$ python -q
>>> import numpy as np
>>> np.set_printoptions(precision=1, suppress=True, linewidth=200)
>>> W0 = np.array([[0, 1, 0], [0, 0, 1], [1, 0, 0]])
>>> # row-stochastic, so 1 is an eigenvalue
>>> O, vecs = np.linalg.qr(W0[:, :1])[0], np.linalg.qr(W0[:, 1:])[0]
>>> sig = np.linalg.svd(O.T @ vecs, compute_uv=False)
>>> sig
array([0.])
>>> round(float(np.linalg.norm(O @ O.T - vecs @ vecs.T, 2)), 1)
1.0
>>> O, R = np.linalg.qr(W0)
>>> O.T @ O
array([[1., 0., 0.],
       [0., 1., 0.],
       [0., 0., 1.]])
>>> np.allclose(R.T @ R, W0.T @ W0)
True
>>> abs(R[0, 0]), np.round(np.linalg.norm(W0[:, 0]), 1)
(np.float64(1.0), np.float64(1.0))
>>> np.abs(np.diag(R))
array([1., 1., 1.])
>>> O @ R
array([[0., 1., 0.],
       [0., 0., 1.],
       [1., 0., 0.]])
>>> x0 = np.array([9, 9, 3])
>>> target = W0 @ x0
>>> coef, lr = np.zeros(3), 1 / np.linalg.norm(W0, 2) ** 2
>>> for i in range(8):
...     coef -= lr * W0.T @ (W0 @ coef - target)
...     if i % 2 == 0: print(i, round(np.linalg.norm(W0 @ coef - target), 1))
... 
0 0.0
2 0.0
4 0.0
6 0.0
>>> coef
array([9., 9., 3.])
>>> rng = np.random.default_rng(755)
>>> Y = W0 + rng.integers(-2, 3, (3, 1)) @ rng.integers(-2, 3, (1, 3))
>>> Y
array([[ 0,  1,  0],
       [ 2, -1,  1],
       [ 3, -1,  0]])
>>> np.round(np.linalg.svd(Y - W0, compute_uv=False), 1) + 0
array([3.2, 0. , 0. ])
>>> np.linalg.matrix_rank(Y - W0, tol=1e-8)
np.int64(1)
>>> np.abs(Y - W0).sum(axis=1)
array([0, 3, 3])
>>> Y = np.array([[1], [4], [4]])
>>> M = np.block([[np.zeros((3, 3)), Y], [Y.T, np.zeros((1, 1))]])
>>> M
array([[0., 0., 0., 1.],
       [0., 0., 0., 4.],
       [0., 0., 0., 4.],
       [1., 4., 4., 0.]])
>>> # symmetric, so the eigenvalues are real
>>> np.round(np.linalg.norm(M, 2) / np.linalg.norm(M), 1)
np.float64(0.7)
>>> np.linalg.matrix_rank(M, rtol=0.1)
np.int64(2)
>>> np.argsort(-np.linalg.norm(M, axis=0).round(6), kind="stable")[:3]
array([3, 1, 2])
>>> proj = np.triu(np.array([[2, 2, 1, 1], [2, 0, 0, 2], [0, 1, 1, 2], [0, 0, 0, 0]]), 1) + np.eye(4)
>>> Y = proj @ M @ np.linalg.inv(proj)
>>> np.round(np.linalg.det(Y), 1)
np.float64(0.0)
>>> Uu, sig, Vh = np.linalg.svd(M)
>>> vecs = Vh[:(sig > 1e-8).sum()]
>>> x0 = M[0] + 3 * M[1] + rng.integers(2) * np.eye(4)[2]
>>> x0
array([ 0.,  0.,  0., 13.])
>>> np.round(np.diag(vecs.T @ vecs), 1) + 0
array([0. , 0.5, 0.5, 1. ])
>>> round(float(np.linalg.norm(x0 - vecs.T @ vecs @ x0)), 1)
0.0
>>> arr = np.array([[1.4, -0.9, -0.4],
...     [0.2, -0.4, 1.4],
...     [-0.1, -0.1, 0.8],
...     [0.8, 0.4, 1.9]])
>>> np.count_nonzero(arr)
np.int64(12)
>>> arr.shape
(4, 3)
>>> np.abs(arr).max()
np.float64(1.9)
>>> round(float(np.linalg.norm(arr)), 1)
3.2
>>> arr - arr[0]
array([[ 0. ,  0. ,  0. ],
       [-1.2,  0.5,  1.8],
       [-1.5,  0.8,  1.2],
       [-0.6,  1.3,  2.3]])
>>> lab = rng.integers(0, 3, 3)
>>> data = np.array([[-2, 1, 0], [-1, -1, 0], [0, 0, -2]]) * (lab[:, None] == lab)
>>> data
array([[-2,  0,  0],
       [ 0, -1,  0],
       [ 0,  0, -2]])
>>> # symmetric, so the eigenvalues are real
>>> data[:, 0] @ data[:, 1]
np.int64(0)
>>> x0 = np.array([-1, 1, -1])
>>> target = data @ x0
>>> target
array([ 2, -1,  2])
>>> np.linalg.solve(data, data[:, 0])
array([ 1., -0., -0.])
>>> np.linalg.solve(data.T, data[0])
array([ 1., -0., -0.])
>>> vals, vecs = np.linalg.eigh(data)
>>> vecs.T @ data @ vecs
array([[-2.,  0.,  0.],
       [ 0., -2.,  0.],
       [ 0.,  0., -1.]])
>>> np.linalg.svd(data, compute_uv=False)
array([2., 2., 1.])
>>> np.abs(vecs[:, -1]).round(6).argmax()
np.int64(1)
>>> vals
array([-2., -2., -1.])
>>> vecs @ np.diag(vals) @ vecs.T
array([[-2.,  0.,  0.],
       [ 0., -1.,  0.],
       [ 0.,  0., -2.]])
>>> (vals > 1e-8).sum(), (vals < -1e-8).sum()
(np.int64(0), np.int64(3))
>>> np.allclose(W0 @ W0.T, W0.T @ W0)
True
>>> W0 @ np.ones(3)
array([1., 1., 1.])
>>> (W0 @ W0)[0]
array([0, 0, 1])
>>> np.fft.fft(W0[0])
array([ 1. +0.j , -0.5-0.9j, -0.5+0.9j])
>>> Uu, sig, Vh = np.linalg.svd(data, full_matrices=False)
>>> np.allclose(Uu * sig @ Vh, data)
True
>>> np.sqrt((sig ** 2).sum()), round(np.linalg.norm(data), 1)
(np.float64(3.0), np.float64(3.0))
>>> Vh @ Vh.T
array([[1., 0., 0.],
       [0., 1., 0.],
       [0., 0., 1.]])
>>> Uu.T @ data @ Vh.T
array([[2., 0., 0.],
       [0., 2., 0.],
       [0., 0., 1.]])
>>> sig / sig[0]
array([1. , 1. , 0.5])
>>> F = np.load("data.npy")
>>> F
array([[  2.2,  29.6,  27.9],
       [ -8.7, -19.6, -16.8],
       [-20.6, -10.4,   0.1],
       [ 22.3, -25.2,  14.7],
       [-16.3,  13.2,   4.2],
       [ 29.7,  14.5,  -3. ],
       [  1.5,  -3.7,  -6.6],
       [-28.5,   8.4, -19.2],
       [-27.9,  22.5,  -4.3],
       [ -1.3,  16.9,  -9. ],
       [ -2.8, -20.9,  -8. ],
       [ 33.7, -14.9,  13.3],
       [  3.9, -40.5,  36.7],
       [ 42.8, -49.9, -11.6],
       [-17.3,  13.6, -14.8],
       [ 14.4,  -8.7,  -7.2],
       [ -9.3,   4.1,  22.4],
       [ -3.8,   3.3, -10.4],
       [-11.4,   5.8,   9.8]])
>>> Xs = (F - F.mean(axis=0)) / F.std(axis=0)
>>> np.argwhere(np.abs(Xs) > 2)
array([[12,  2],
       [13,  0],
       [13,  1]])
>>> Xs.std(axis=0)
array([1., 1., 1.])
>>> coef = np.linalg.lstsq(np.delete(Xs, 2, axis=1), Xs[:, 2])[0]
>>> np.abs(coef).argmax()
np.int64(0)
>>> x0 = np.array([2, 0, 0])
>>> target = F @ x0
>>> np.round(np.linalg.solve(F.T @ F, F.T @ target), 1) + 0
array([2., 0., 0.])
>>> target = target + 0.1 * rng.normal(size=19)
>>> target
array([  4.3, -17.2, -41.1,  44.6, -32.7,  59.3,   2.9, -56.9, -55.8,  -2.6,  -5.6,  67.4,   7.9,  85.6, -34.5,  28.8, -18.7,  -7.5, -22.9])
>>> coef, *_ = np.linalg.lstsq(F, target)
>>> np.round(F.T @ (target - F @ coef), 1) + 0
array([0., 0., 0.])
>>> coef.round()
array([ 2., -0., -0.])
>>> d = np.linalg.norm(F[:, None] - F[None], axis=-1)
>>> d.mean(axis=1).argmax()
np.int64(13)
>>> np.linalg.matrix_rank(d ** 2)
np.int64(5)
>>> d[:5, :5]
array([[ 0. , 67.4, 53.8, 59.8, 34.2],
       [67.4,  0. , 22.6, 44.5, 39.7],
       [53.8, 22.6,  0. , 47.7, 24.3],
       [59.8, 44.5, 47.7,  0. , 55.5],
       [34.2, 39.7, 24.3, 55.5,  0. ]])
>>> m1 = np.load("m.npy")
>>> m1
array([[ 2,  3,  3, 12],
       [ 0,  3,  3, 12],
       [ 3,  2,  2,  8],
       [ 3,  2,  2,  8]])
>>> # column 2 repeats column 1
>>> np.round(np.linalg.norm(m1, 2) / np.linalg.norm(m1), 1)
np.float64(1.0)
>>> [round(float(x), 1) for x in np.linalg.svd(m1, compute_uv=False)[:3]]
[21.9, 3.0, 0.0]
>>> np.linalg.cond(m1) > 100
np.True_
>>> Uu, sig, Vh = np.linalg.svd(m1)
>>> sig.round(1) + 0
array([21.9,  3. ,  0. ,  0. ])
>>> Y = Uu[:, :2] @ np.diag(sig[:2]) @ Vh[:2]
>>> round(np.linalg.norm(m1 - Y) / np.linalg.norm(m1), 1)
np.float64(0.0)
